$ ipython --no-banner

In [1]: import numpy as np

In [2]: np.set_printoptions(precision=1, suppress=True, linewidth=120, sign=" ")

In [3]: M = np.load("a.npy")

In [4]: M
Out[4]: 
array([[ 3. , -3. ,  1.3],
       [ 3.2, -2.2,  3.2],
       [-3.6, -1.9, -0.3],
       [ 4.1, -1.5,  0.6],
       [-1.7, -0.2,  0.4],
       [ 3.8, -1.9,  2.5],
       [-3.3,  0.6, -0.1],
       [ 4. , -3.3,  1.5],
       [ 3.1, -2.4,  1.4],
       [-3.7, -0.7, -0.4],
       [ 1.4, -3.7,  2.5],
       [ 2.6, -3.1,  0.2],
       [ 2.7, -2.5,  0.9],
       [-2.2,  0. , -2.9],
       [-3.3,  0.6, -2. ],
       [ 2.4, -2.4,  0.5],
       [-5.6, -0.7, -1.6],
       [-3. , -1.5,  0.3]])

In [5]: dist = np.linalg.norm(M[:, None] - M[None], axis=-1)

In [6]: (dist + 1e9 * np.eye(18)).round(6).argmin(axis=1)
Out[6]: array([  8,   5,  17,   8,  17,   1,   9,   0,   0,   2,   0,  15,  15,  14,  13,  12,   9,   2])

In [7]: dist[:5, :5]
Out[7]: 
array([[ 0. ,  2.1,  6.9,  2. ,  5.5],
       [ 2.1,  0. ,  7.7,  2.8,  6. ],
       [ 6.9,  7.7,  0. ,  7.8,  2.6],
       [ 2. ,  2.8,  7.8,  0. ,  5.9],
       [ 5.5,  6. ,  2.6,  5.9,  0. ]])

In [8]: np.unravel_index(dist.round(6).argmax(), dist.shape)
Out[8]: (np.int64(7), np.int64(16))

In [9]: np.flatnonzero(dist[7] < dist.mean() / 2)
Out[9]: array([  0,   1,   3,   5,   7,   8,  11,  12,  15])

In [10]: dist[7].round(6).argsort(kind="stable")[:4]
Out[10]: array([  7,   0,   8,  12])

In [11]: F = np.load("dump.npy")

In [12]: F
Out[12]: 
array([[ 1,  0,  0],
       [ 3,  1,  0],
       [ 5, -2,  1]])

In [13]: x0 = np.array([-3, 0, 0])

In [14]: y = F @ x0

In [15]: y
Out[15]: array([ -3,  -9, -15])

In [16]: np.linalg.solve(F, F[:, 2])
Out[16]: array([ 0.,  0.,  1.])

In [17]: other = F / np.sqrt((F ** 2).mean(axis=1, keepdims=True))

In [18]: np.linalg.norm(other, axis=1)
Out[18]: array([ 1.7,  1.7,  1.7])

In [19]: other[0]
Out[19]: array([ 1.7,  0. ,  0. ])

In [20]: q, evecs = np.linalg.qr(F[:, :1])[0], np.linalg.qr(F[:, 1:])[0]

In [21]: sigma = np.linalg.svd(q.T @ evecs, compute_uv=False)

In [22]: sigma
Out[22]: array([ 1.])

In [23]: np.linalg.matrix_rank(F, rtol=0.1)
Out[23]: np.int64(2)

In [24]: ang = np.radians(90)

In [25]: r_ = np.eye(3)

In [26]: r_[2, 2] = r_[0, 0] = np.cos(ang)

In [27]: r_[2, 0], r_[0, 2] = -np.sin(ang), np.sin(ang)

In [28]: r_.round(1) + 0
Out[28]: 
array([[ 0.,  0.,  1.],
       [ 0.,  1.,  0.],
       [-1.,  0.,  0.]])

In [29]: other = F @ r_.T

In [30]: np.linalg.svd(F, compute_uv=False), np.linalg.svd(other, compute_uv=False)
Out[30]: (array([ 6.1,  1.9,  0.1]), array([ 6.1,  1.9,  0.1]))

In [31]: round(np.linalg.det(r_), 1), np.trace(r_)
Out[31]: (np.float64(1.0), np.float64(1.0))

In [32]: W0 = np.diag(np.array([-1, -3, 3]))

In [33]: W0
Out[33]: 
array([[-1,  0,  0],
       [ 0, -3,  0],
       [ 0,  0,  3]])

In [34]: vals, evecs = np.linalg.eigvalsh(W0)
---------------------------------------------------------------------------
ValueError                                Traceback (most recent call last)
Cell In[34], line 1
----> 1 vals, evecs = np.linalg.eigvalsh(W0)

ValueError: too many values to unpack (expected 2)

In [35]: vals, evecs = np.linalg.eigh(W0)

In [36]: np.linalg.eigvalsh(W0 + 3 * np.eye(3))
Out[36]: array([ 0.,  2.,  6.])

In [37]: np.linalg.svd(W0, compute_uv=False)
Out[37]: array([ 3.,  3.,  1.])

In [38]: evecs.T @ W0 @ evecs
Out[38]: 
array([[-3.,  0.,  0.],
       [ 0., -1.,  0.],
       [ 0.,  0.,  3.]])

In [39]: vals.sum(), np.trace(W0)
Out[39]: (np.float64(-1.0), np.int64(-1))

In [40]: evecs.T @ evecs
Out[40]: 
array([[ 1.,  0.,  0.],
       [ 0.,  1.,  0.],
       [ 0.,  0.,  1.]])

In [41]: vals
Out[41]: array([-3., -1.,  3.])

In [42]: np.abs(evecs[:, -1])
Out[42]: array([ 0.,  0.,  1.])
